$ python3 -q
>>> import numpy as np
>>> np.set_printoptions(precision=1, suppress=True, linewidth=100)
>>> m1 = np.array([[-0.9, -2.4, -0.7],
...     [-0.5, -1.1, -0.2],
...     [0.6, 2.0, 0.7],
...     [1.8, 5.7, 1.9],
...     [1.0, 3.0, 1.0],
...     [0.4, 1.0, 0.2],
...     [0.2, 0.6, 0.1],
...     [1.1, 3.5, 1.0],
...     [-0.2, -1.0, -0.2],
...     [-1.3, -4.1, -1.3],
...     [0.4, 1.7, 0.5],
...     [-1.5, -4.2, -1.3],
...     [1.9, 6.3, 2.2],
...     [-0.8, -2.0, -0.7],
...     [0.3, 0.3, 0.1],
...     [-0.5, -1.3, -0.4],
...     [-0.2, -1.2, -0.3],
...     [0.3, 0.6, 0.1]])
>>> m1
array([[-0.9, -2.4, -0.7],
       [-0.5, -1.1, -0.2],
       [ 0.6,  2. ,  0.7],
       [ 1.8,  5.7,  1.9],
       [ 1. ,  3. ,  1. ],
       [ 0.4,  1. ,  0.2],
       [ 0.2,  0.6,  0.1],
       [ 1.1,  3.5,  1. ],
       [-0.2, -1. , -0.2],
       [-1.3, -4.1, -1.3],
       [ 0.4,  1.7,  0.5],
       [-1.5, -4.2, -1.3],
       [ 1.9,  6.3,  2.2],
       [-0.8, -2. , -0.7],
       [ 0.3,  0.3,  0.1],
       [-0.5, -1.3, -0.4],
       [-0.2, -1.2, -0.3],
       [ 0.3,  0.6,  0.1]])
>>> cen = (m1 - m1.mean(axis=0)) / m1.std(axis=0)
>>> print(np.argwhere(np.abs(cen) > 2))
[[12  1]
 [12  2]]
>>> print(cen.std(axis=0))
[1. 1. 1.]
>>> coef = np.linalg.lstsq(np.delete(cen, 0, axis=1), cen[:, 0])[0]
>>> round(1 - np.var(cen[:, 0] - np.delete(cen, 0, axis=1) @ coef), 1)
np.float64(1.0)
>>> np.abs(coef).argmax()
np.int64(0)
>>> cen = m1 - m1.mean(axis=0)
>>> U, sig, Vh = np.linalg.svd(cen, full_matrices=False)
>>> np.linalg.matrix_rank(cen)
np.int64(3)
>>> print(np.searchsorted(np.cumsum(sig ** 2) / (sig ** 2).sum(), 0.9) + 1)
1
>>> print(sig)
[13.4  0.5  0.3]
>>> np.abs(U[:, 0]).argmax()
np.int64(12)
>>> (np.sign(U[:, 0]) == np.sign(U[0, 0])).astype(int)
array([1, 1, 0, 0, 0, 0, 0, 0, 1, 1, 0, 1, 0, 1, 1, 1, 1, 0])
